$ ipython --no-banner

In [1]: import numpy as np

In [2]: import numpy.linalg as la

In [3]: np.set_printoptions(precision=2, suppress=True, linewidth=140)

In [4]: rd = lambda a: np.round(a, 2) + 0

In [5]: feats = np.load("out15.npy")

In [6]: rd(feats)
Out[6]: 
array([[-0.99,  0.16],
       [ 0.16,  0.99]])

In [7]: # columns are unit length and at right angles

In [8]: A2 = feats / la.norm(feats, axis=1, keepdims=True)

In [9]: G = A2 @ A2.T

In [10]: (G - 2 * np.eye(2)).round(6).argmax(axis=1)
Out[10]: array([1, 0])

In [11]: print(rd(G))
[[1. 0.]
 [0. 1.]]

In [12]: F = np.array([[2, 2, 2, 3, 2, 2],
    ...:     [2, 3, 2, 1, 2, 1],
    ...:     [3, 1, 1, 2, 2, 2],
    ...:     [2, 2, 0, 3, 1, 0],
    ...:     [2, 1, 3, 0, 2, 0],
    ...:     [2, 3, 0, 3, 2, 3],
    ...:     [0, 2, 1, 3, 0, 1]])

In [13]: F[1] = F[4]

In [14]: print(F)
[[2 2 2 3 2 2]
 [2 1 3 0 2 0]
 [3 1 1 2 2 2]
 [2 2 0 3 1 0]
 [2 1 3 0 2 0]
 [2 3 0 3 2 3]
 [0 2 1 3 0 1]]

In [15]: vec = np.array([-1, -2, 0, -3, -3, 3])

In [16]: rhs = F @ vec

In [17]: beta, lr = np.zeros(6), 1 / la.norm(F, 2) ** 2

In [18]: for i in range(15):
    ...:     beta -= lr * F.T @ (F @ beta - rhs)
    ...:     if i % 5 == 0: print(i, round(la.norm(F @ beta - rhs), 2))
    ...: 
0 7.74
5 6.45
10 5.41

In [19]: rd(beta)
Out[19]: array([-1.57, -1.69, -0.93, -2.12, -0.95,  0.44])

In [20]: rng = np.random.default_rng(849)

In [21]: z = rng.permutation(6)

In [22]: A2 = F[:, z] * rng.choice([-1, 1], 6)

In [23]: A2
Out[23]: 
array([[ 2,  2, -3, -2, -2,  2],
       [ 1,  2,  0, -2, -3,  0],
       [ 1,  3, -2, -2, -1,  2],
       [ 2,  2, -3, -1,  0,  0],
       [ 1,  2,  0, -2, -3,  0],
       [ 3,  2, -3, -2,  0,  3],
       [ 2,  0, -3,  0, -1,  1]])

In [24]: Uu, _, Vh = la.svd(F.T @ A2)

In [25]: print(rd(la.lstsq(F, A2)[0]))
[[ 0.  1.  0.  0.  0.  0.]
 [ 1.  0.  0.  0.  0.  0.]
 [ 0.  0.  0.  0. -1.  0.]
 [ 0.  0. -1.  0.  0.  0.]
 [ 0.  0.  0. -1.  0.  0.]
 [ 0.  0.  0.  0.  0.  1.]]

In [26]: J = np.array([[0, 1, -2, 1, 0, 2, 2],
    ...:     [1, -2, -2, -2, -1, -2, 0],
    ...:     [0, -2, 0, 0, 1, -2, 1]])

In [27]: J[1] = J[0]

In [28]: J
Out[28]: 
array([[ 0,  1, -2,  1,  0,  2,  2],
       [ 0,  1, -2,  1,  0,  2,  2],
       [ 0, -2,  0,  0,  1, -2,  1]])

In [29]: [round(float(x), 2) for x in la.svd(J, compute_uv=False)[:3]]
Out[29]: [5.44, 2.89, 0.0]

In [30]: la.cond(J) > 100
Out[30]: np.True_

In [31]: print(np.argsort(-la.norm(J, axis=0).round(6), kind="stable")[:3])
[5 6 2]

In [32]: la.matrix_rank(J, rtol=0.1)
Out[32]: np.int64(2)

In [33]: print(rd(la.norm(J, 2) / la.norm(J)))
0.88

In [34]: Uu, sv, Vh = la.svd(J)

In [35]: rd(sv)
Out[35]: array([5.44, 2.89, 0.  ])

In [36]: A2 = Uu[:, :2] @ np.diag(sv[:2]) @ Vh[:2]

In [37]: rd(la.norm(J - A2, 2)), rd(sv[2])
Out[37]: (np.float64(0.0), np.float64(0.0))

In [38]: rd(A2)
Out[38]: 
array([[ 0.,  1., -2.,  1.,  0.,  2.,  2.],
       [ 0.,  1., -2.,  1.,  0.,  2.,  2.],
       [ 0., -2.,  0.,  0.,  1., -2.,  1.]])

In [39]: print(la.matrix_rank(J, rtol=0.05))
2

In [40]: la.matrix_rank(A2)
Out[40]: np.int64(2)

In [41]: print(rd(la.norm(J - A2) / la.norm(J)))
0.0

In [42]: rd(np.abs(J - A2).max())
Out[42]: np.float64(0.0)
